$ python -q
>>> import numpy as np
>>> from numpy import linalg as LA
>>> np.set_printoptions(suppress=True, linewidth=100)
>>> rnd = lambda a: np.round(a, 2) + 0
>>> F = np.load("case19.npy")
>>> print(F)
[[4 0 0 0]
 [0 0 0 0]
 [0 0 0 0]
 [0 0 0 5]]
>>> evals, V = LA.eigh(F)
>>> print((evals > 1e-8).sum(), (evals < -1e-8).sum())
2 0
>>> print(V.T @ V)
[[1. 0. 0. 0.]
 [0. 1. 0. 0.]
 [0. 0. 1. 0.]
 [0. 0. 0. 1.]]
>>> print(V.T @ F @ V)
[[0. 0. 0. 0.]
 [0. 0. 0. 0.]
 [0. 0. 4. 0.]
 [0. 0. 0. 5.]]
>>> print(evals.sum(), np.trace(F))
9.0 9
>>> r = LA.matrix_rank(F)
>>> print(r)
2
>>> null = LA.svd(F)[2][r:].T
>>> print(null @ null.T)
[[0. 0. 0. 0.]
 [0. 1. 0. 0.]
 [0. 0. 1. 0.]
 [0. 0. 0. 0.]]
>>> print([int(LA.matrix_rank(np.delete(F, i, axis=0))) for i in range(4)])
[1, 2, 2, 1]
>>> print(np.allclose(F @ null, 0))
True
>>> print([int(LA.matrix_rank(F[:, :j + 1])) for j in range(4)])
[1, 1, 1, 2]
>>> print(null.shape)
(4, 2)
>>> print(F @ null)
[[0. 0.]
 [0. 0.]
 [0. 0.]
 [0. 0.]]
>>> print([int(LA.matrix_rank(F[:i])) for i in range(1, len(F) + 1)])
[1, 1, 1, 2]
>>> left, sv, Vt = LA.svd(F)
>>> print(np.argmax(sv[:-1] / (sv[1:] + 1e-6)) + 1)
2
>>> M2 = left[:, :2] @ np.diag(sv[:2]) @ Vt[:2]
>>> print(np.abs(F - M2).max())
0.0
>>> print(LA.matrix_rank(M2))
2
>>> print(M2)
[[4. 0. 0. 0.]
 [0. 0. 0. 0.]
 [0. 0. 0. 0.]
 [0. 0. 0. 5.]]
>>> print(LA.matrix_rank(F, rtol=0.05))
2
>>> print(rnd(LA.norm(F - M2, 2)), sv[2])
0.0 0.0
>>> feats = np.vander(np.arange(5) - 1, 4, increasing=True)
>>> print(feats)
[[ 1 -1  1 -1]
 [ 1  0  0  0]
 [ 1  1  1  1]
 [ 1  2  4  8]
 [ 1  3  9 27]]
>>> x0 = np.array([-1, 0, 0, -2])
>>> rhs = feats @ x0
>>> print(rnd(LA.pinv(feats) @ feats))
[[1. 0. 0. 0.]
 [0. 1. 0. 0.]
 [0. 0. 1. 0.]
 [0. 0. 0. 1.]]
>>> rng = np.random.default_rng(778288)
>>> rhs = rhs + 0.1 * rng.normal(size=5)
>>> print(rnd(rhs))
[  0.85  -0.94  -3.03 -16.95 -55.11]
>>> beta, *_ = LA.lstsq(feats, rhs)
>>> print(rnd(LA.norm(rhs - feats @ beta)))
0.1
>>> print(rnd(beta))
[-0.99  0.09 -0.06 -1.99]
>>> arr = np.load("w.npy")
>>> print(arr)
[[  3  21  18 -21   5 -13 -24 -23   3]
 [-17 -23 -14  -1 -15  15  32  13   7]
 [ 18  18   9   9  15 -12 -27  -6  -9]
 [ -3 -21 -18  21  -5  13  24  23  -3]
 [ -4 -16 -13  13  -5  10  19  16  -1]
 [-18 -18  -9  -9 -15  12  27   6   9]
 [ 14   2  -4  22  10  -2  -8  10 -10]
 [  3 -15 -15  24   0   9  15  21  -6]
 [ 14   2  -4  22  10  -2  -8  10 -10]
 [-20  -8   1 -25 -15   6  17  -8  13]
 [-16 -28 -19   7 -15  18  37  20   5]]
>>> left, sv, Vt = LA.svd(arr, full_matrices=False)
>>> print((sv > 1e-8).sum())
2
>>> print(rnd(sv / sv[0]))
[1.   0.62 0.   0.   0.   0.   0.   0.   0.  ]
>>> print(rnd(left.T @ left))
[[1. 0. 0. 0. 0. 0. 0. 0. 0.]
 [0. 1. 0. 0. 0. 0. 0. 0. 0.]
 [0. 0. 1. 0. 0. 0. 0. 0. 0.]
 [0. 0. 0. 1. 0. 0. 0. 0. 0.]
 [0. 0. 0. 0. 1. 0. 0. 0. 0.]
 [0. 0. 0. 0. 0. 1. 0. 0. 0.]
 [0. 0. 0. 0. 0. 0. 1. 0. 0.]
 [0. 0. 0. 0. 0. 0. 0. 1. 0.]
 [0. 0. 0. 0. 0. 0. 0. 0. 1.]]
>>> print(np.abs(left[:, 0]).round(6).argmax())
10
>>> print(rnd(sv))
[128.04  79.88   0.     0.     0.     0.     0.     0.     0.  ]
>>> W0 = (rng.random((6, 6)) < 0.3) + np.eye(6)
>>> W0 /= W0.sum(axis=1, keepdims=True)
>>> print(rnd(W0))
[[0.33 0.33 0.33 0.   0.   0.  ]
 [0.   0.33 0.   0.33 0.33 0.  ]
 [0.33 0.   0.33 0.   0.   0.33]
 [0.33 0.33 0.   0.33 0.   0.  ]
 [0.25 0.   0.25 0.25 0.25 0.  ]
 [0.   0.   0.5  0.   0.   0.5 ]]
>>> idx = rng.permutation(6)
>>> print(idx)
[0 2 1 5 4 3]
>>> M2 = W0[idx][:, idx]
>>> print(np.allclose(M2, W0))
False
>>> print(rnd(np.sort(np.abs(LA.eigvals(M2)))))
[0.15 0.27 0.31 0.31 0.77 1.  ]
>>> sv = 20 * 0.5 ** np.arange(8)
>>> M = rng.normal(size=(33, 8)) * rng.permutation(sv)
>>> print(rnd(M))
[[  7.76  -0.12   0.11   0.05  -0.18  -0.44   8.08  21.87]
 [ -7.03   0.93  -0.21  -0.02   0.39   0.3   -0.69 -45.7 ]
 [  7.37  -0.56   0.06  -0.27   0.56   0.02 -11.31 -23.01]
 [ -2.59   2.42  -0.84  -0.3   -0.31   3.16   7.17   2.7 ]
 [-10.07  -2.32  -0.52   0.09  -0.02  -0.3   10.14   5.27]
 [-11.52  -2.46   0.76  -0.17  -0.59  -0.7   -2.88   1.09]
 [ -1.94  -0.26   0.14  -0.07   0.27   3.32  15.    15.14]
 [ -3.8    1.78   1.5   -0.09   0.02   0.11  -2.39   6.94]
 [  0.88   3.83   0.47   0.25  -0.42  -0.07  -4.6  -12.8 ]
 [ -2.42   0.98  -0.13   0.12  -0.01  -0.3  -19.59   1.76]
 [  6.73  -0.42   0.55  -0.13   0.56   0.59  -1.85 -40.75]
 [ -7.14   1.8   -0.34  -0.17  -0.31   0.76 -13.71   5.29]
 [  2.02  -1.2   -0.7   -0.07   0.22   0.39  16.04  -4.91]
 [  3.67   3.43   0.3   -0.09   0.16   0.04  -6.46  26.85]
 [ -7.8    2.06  -0.91   0.06   0.03   0.3   12.21  12.28]
 [  3.03   0.77  -0.54   0.05   0.07  -3.2    4.39 -34.08]
 [ -0.05  -1.06  -0.47   0.22  -0.05   0.68  -5.04  14.2 ]
 [ -1.42   0.71  -0.16   0.08  -0.18   0.95 -12.23 -28.95]
 [  4.3    0.67   0.51  -0.15  -0.12  -0.9   -7.6  -24.92]
 [ -4.25  -0.62   0.16   0.06   0.33   1.21   0.04 -33.23]
 [  4.08  -2.23   0.03  -0.13  -0.29   0.79   4.91 -38.94]
 [ -5.31  -3.31  -0.03   0.26  -0.37   1.67  -7.36 -21.59]
 [ -0.24   3.66   0.31  -0.15  -0.7    0.4    6.19   0.45]
 [ -1.77  -1.69  -1.25  -0.03   0.23   0.53   7.06  19.72]
 [ -6.28  -1.97   0.62  -0.18  -0.45  -0.14   2.83  -7.02]
 [ -5.65   1.5   -0.7    0.25   0.15  -0.62  -7.44 -12.82]
 [ -2.89  -0.85   0.    -0.14   0.09   0.4   -7.39  15.25]
 [ -2.68   2.75   0.11  -0.19   0.03  -0.88  13.58  -3.63]
 [ 10.28  -1.35  -0.79   0.02   0.2   -0.76  -8.39 -32.6 ]
 [  2.39  -3.74  -0.33  -0.01  -0.15  -1.02   5.91  -4.9 ]
 [ -3.6    2.3    0.2    0.09   0.18   0.15  -9.33  -4.07]
 [ -4.16  -1.09   0.39  -0.1   -0.39  -0.18   1.09   4.57]
 [ -5.79  -4.33   0.14  -0.1   -0.41   0.69  -5.96  -7.63]]
>>> x0 = np.array([3, 3, 2, 1, -3, -1, 0, 3])
>>> rhs = M @ x0
>>> print(rnd(LA.solve(M.T @ M, M.T @ rhs)))
[ 3.  3.  2.  1. -3. -1.  0.  3.]
>>> rhs = rhs + 0.3 * rng.normal(size=33)
>>> print(rnd(rhs))
[  89.47 -157.6   -50.63    3.37  -21.34  -34.85   34.92   17.74  -21.97    0.55 -105.49   -0.62
  -14.52  101.71   17.36  -89.33   38.06  -89.72  -57.24 -115.71 -111.16  -91.01   13.93   45.34
  -43.12  -52.11   33.26   -9.66  -72.1   -17.67  -16.71   -0.45  -52.61]
>>> beta, *_ = LA.lstsq(M, rhs)
>>> print(rnd(beta))
[ 3.    2.97  1.95  0.87 -3.14 -1.    0.01  3.  ]
>>> print([round(float(LA.norm(LA.solve(M.T @ M + lam * np.eye(8), M.T @ rhs))), 2) for lam in (0, 1, 10, 100)])
[6.5, 6.03, 5.28, 4.45]
>>> basis = M[[29, 11]].astype(float)
>>> for _ in range(4):
...     idx = LA.norm(M[:, None] - basis, axis=-1).argmin(axis=1)
...     basis = np.array([M[idx == j].mean(axis=0) for j in range(2)])
... 
>>> print(idx)
[1 0 0 1 1 1 1 1 0 1 0 1 1 1 1 0 1 0 0 0 0 0 1 1 1 0 1 1 0 1 1 1 0]
>>> print(np.abs(basis[1] - basis[0]).argmax())
7
>>> print(rnd(basis[1] - basis[0]))
[-3.21  0.56 -0.01 -0.07 -0.13  0.26  6.39 33.91]
>>> Xs = M - M.mean(axis=0)
>>> V = LA.svd(Xs)[2][:3]
>>> M2 = Xs - Xs @ V.T @ V
>>> print(rnd(np.diag(V.T @ V)))
[1. 0. 0. 0. 0. 0. 1. 1.]
>>> print(rnd(LA.norm(M2) / LA.norm(Xs)))
0.11
>>> m1 = np.load("test11.npy")
>>> print(m1)
[[ 48   0   3  -5  -3  16]
 [  0  33   5  -4 -11 -10]
 [  3   5  39   9 -16   4]
 [ -5  -4   9  41 -18  24]
 [ -3 -11 -16 -18  50 -20]
 [ 16 -10   4  24 -20  34]]
>>> # equal to its transpose
>>> x0 = np.array([4, 5, 3, 0, 2, 4])
>>> rhs = W0 @ x0
>>> beta, lr = np.zeros(6), 1 / LA.norm(W0, 2) ** 2
>>> for i in range(40):
...     beta -= lr * W0.T @ (W0 @ beta - rhs)
...     if i % 10 == 0: print(i, round(LA.norm(W0 @ beta - rhs), 2))
... 
0 0.77
10 0.39
20 0.28
30 0.24
>>> print(rnd(beta))
[3.43 4.7  3.86 1.1  0.93 3.29]
>>> evals, V = LA.eigh(m1)
>>> print(rnd(V @ np.diag(evals) @ V.T))
[[ 48.   0.   3.  -5.  -3.  16.]
 [  0.  33.   5.  -4. -11. -10.]
 [  3.   5.  39.   9. -16.   4.]
 [ -5.  -4.   9.  41. -18.  24.]
 [ -3. -11. -16. -18.  50. -20.]
 [ 16. -10.   4.  24. -20.  34.]]
>>> print(rnd(V.T @ V))
[[1. 0. 0. 0. 0. 0.]
 [0. 1. 0. 0. 0. 0.]
 [0. 0. 1. 0. 0. 0.]
 [0. 0. 0. 1. 0. 0.]
 [0. 0. 0. 0. 1. 0.]
 [0. 0. 0. 0. 0. 1.]]
>>> print(np.abs(V[:, -1]).round(6).argmax())
4
>>> print(rnd(LA.eigvalsh(m1 + 3 * np.eye(6))))
[ 7.33 21.59 32.56 51.04 56.59 93.89]
>>> print(np.unique(evals.round(6) + 0, return_counts=True)[1])
[1 1 1 1 1 1]
>>> print(rnd(evals))
[ 4.33 18.59 29.56 48.04 53.59 90.89]
>>> M2 = LA.inv(m1)
>>> print(rnd(m1 @ M2))
[[1. 0. 0. 0. 0. 0.]
 [0. 1. 0. 0. 0. 0.]
 [0. 0. 1. 0. 0. 0.]
 [0. 0. 0. 1. 0. 0.]
 [0. 0. 0. 0. 1. 0.]
 [0. 0. 0. 0. 0. 1.]]
>>> print(rnd(LA.inv(M2)))
[[ 48.   0.   3.  -5.  -3.  16.]
 [  0.  33.   5.  -4. -11. -10.]
 [  3.   5.  39.   9. -16.   4.]
 [ -5.  -4.   9.  41. -18.  24.]
 [ -3. -11. -16. -18.  50. -20.]
 [ 16. -10.   4.  24. -20.  34.]]
>>> print(rnd(LA.cond(m1)))
21.0
>>> print((np.abs(M2) > 1e-9).astype(int))
[[1 1 1 1 1 1]
 [1 1 1 1 1 1]
 [1 1 1 1 1 1]
 [1 1 1 1 1 1]
 [1 1 1 1 1 1]
 [1 1 1 1 1 1]]
>>> M2 = m1 / LA.norm(m1, axis=1, keepdims=True)
>>> C2 = M2 @ M2.T
>>> print(rnd(C2))
[[ 1.   -0.05  0.15  0.01 -0.19  0.5 ]
 [-0.05  1.    0.29 -0.15 -0.33 -0.29]
 [ 0.15  0.29  1.    0.47 -0.66  0.38]
 [ 0.01 -0.15  0.47  1.   -0.71  0.83]
 [-0.19 -0.33 -0.66 -0.71  1.   -0.7 ]
 [ 0.5  -0.29  0.38  0.83 -0.7   1.  ]]
>>> print(rnd(C2[0]))
[ 1.   -0.05  0.15  0.01 -0.19  0.5 ]
>>> print(rnd(np.degrees(np.arccos(np.clip(C2[0, 1], -1, 1)))))
92.81
>>> X = np.loadtxt("x.csv", delimiter=",")
>>> print(X)
[[ 0. -1. -2.  2.  1.  2.  2. -1.  1.  1. -1.  2.]
 [ 2.  2.  1.  0.  1. -1. -2. -2.  0.  0.  0.  1.]
 [ 1. -1.  1. -1.  1. -1.  1.  1.  1. -1.  0. -2.]
 [ 1. -1.  1. -1.  1. -1.  1.  1.  1. -1.  0. -2.]
 [ 0.  2. -2.  2. -1.  2.  2.  2.  0. -1. -2.  2.]]
>>> f = np.array([1, 2])
>>> print(np.array([np.convolve(row, f, "same") for row in X]))
[[ 0. -1. -4. -2.  5.  4.  6.  3. -1.  3.  1.  0.]
 [ 2.  6.  5.  2.  1.  1. -4. -6. -4.  0.  0.  1.]
 [ 1.  1. -1.  1. -1.  1. -1.  3.  3.  1. -2. -2.]
 [ 1.  1. -1.  1. -1.  1. -1.  3.  3.  1. -2. -2.]
 [ 0.  2.  2. -2.  3.  0.  6.  6.  4. -1. -4. -2.]]
>>> print(np.polyval(f, X[3]))
[3. 1. 3. 1. 3. 1. 3. 3. 3. 1. 2. 0.]
>>> A = np.load("arr.npy")
>>> print(A)
[[ 2.   -1.74 -1.47 -0.87  0.33  0.11]
 [ 1.3  -2.96  0.92 -1.48 -0.08  2.04]
 [ 2.83 -2.94 -1.59 -1.47  0.39  0.67]
 [ 1.73 -3.34  0.61 -1.67 -0.01  2.07]
 [ 1.53 -1.16 -1.3  -0.58  0.28 -0.1 ]
 [-0.51  0.78  0.03  0.39 -0.03 -0.39]
 [-0.35  1.16 -0.62  0.58  0.08 -0.94]
 [ 2.33 -2.8  -0.92 -1.4   0.26  0.96]
 [ 0.09  0.14 -0.29  0.07  0.05 -0.23]
 [-2.17  2.    1.48  1.   -0.34 -0.24]
 [ 2.04 -1.94 -1.33 -0.97  0.31  0.29]]
>>> print(A.shape)
(11, 6)
>>> print(np.abs(A).max())
3.34
>>> print(rnd(LA.norm(A)))
11.02
>>> print(np.unravel_index(np.abs(A).argmax(), A.shape))
(np.int64(3), np.int64(1))
>>> print(rnd(A.sum(axis=0)))
[ 10.82 -12.8   -4.48  -6.4    1.24   4.24]
>>> print(rnd(A.sum(axis=1)))
[-1.64 -0.26 -2.11 -0.61 -1.33  0.27 -0.09 -1.57 -0.17  1.73 -1.6 ]
>>> r = LA.matrix_rank(A)
>>> print(r)
2
>>> null = LA.svd(A)[2][r:].T
>>> print(np.allclose(A @ null, 0))
True
>>> print(LA.matrix_rank(A.T @ A), LA.matrix_rank(A @ A.T))
2 2
>>> print([int(LA.matrix_rank(A[:i])) for i in range(1, len(A) + 1)])
[1, 2, 2, 2, 2, 2, 2, 2, 2, 2, 2]
>>> print([int(LA.matrix_rank(A[:, :j + 1])) for j in range(6)])
[1, 2, 2, 2, 2, 2]
>>> M2 = np.array([[3, 0, 3], [0, 1, 2], [2, 3, 3], [3, 1, 2], [0, 3, 0], [0, 2, 3]])
>>> print(rnd(np.einsum("ik,kj->ji", A, M2)))
[[ 0.45  1.3   0.9   1.4   0.25 -0.3  -0.55  0.95 -0.1  -0.55  0.55]
 [-5.81  2.16 -6.67  0.93 -5.    0.39 -1.76 -4.26 -0.97  5.94 -5.39]
 [-3.3   3.9  -3.09  3.21 -3.09 -0.27 -2.25 -1.29 -0.87  3.21 -2.82]]
>>> print(rnd(np.einsum("ij,ij->i", A, A)))
[10.07 17.66 21.94 21.59  5.8   1.17  3.08 17.06  0.17 12.07 10.82]
>>> print(rnd(M2.T @ A.T))
[[ 0.45  1.3   0.9   1.4   0.25 -0.3  -0.55  0.95 -0.1  -0.55  0.55]
 [-5.81  2.16 -6.67  0.93 -5.    0.39 -1.76 -4.26 -0.97  5.94 -5.39]
 [-3.3   3.9  -3.09  3.21 -3.09 -0.27 -2.25 -1.29 -0.87  3.21 -2.82]]
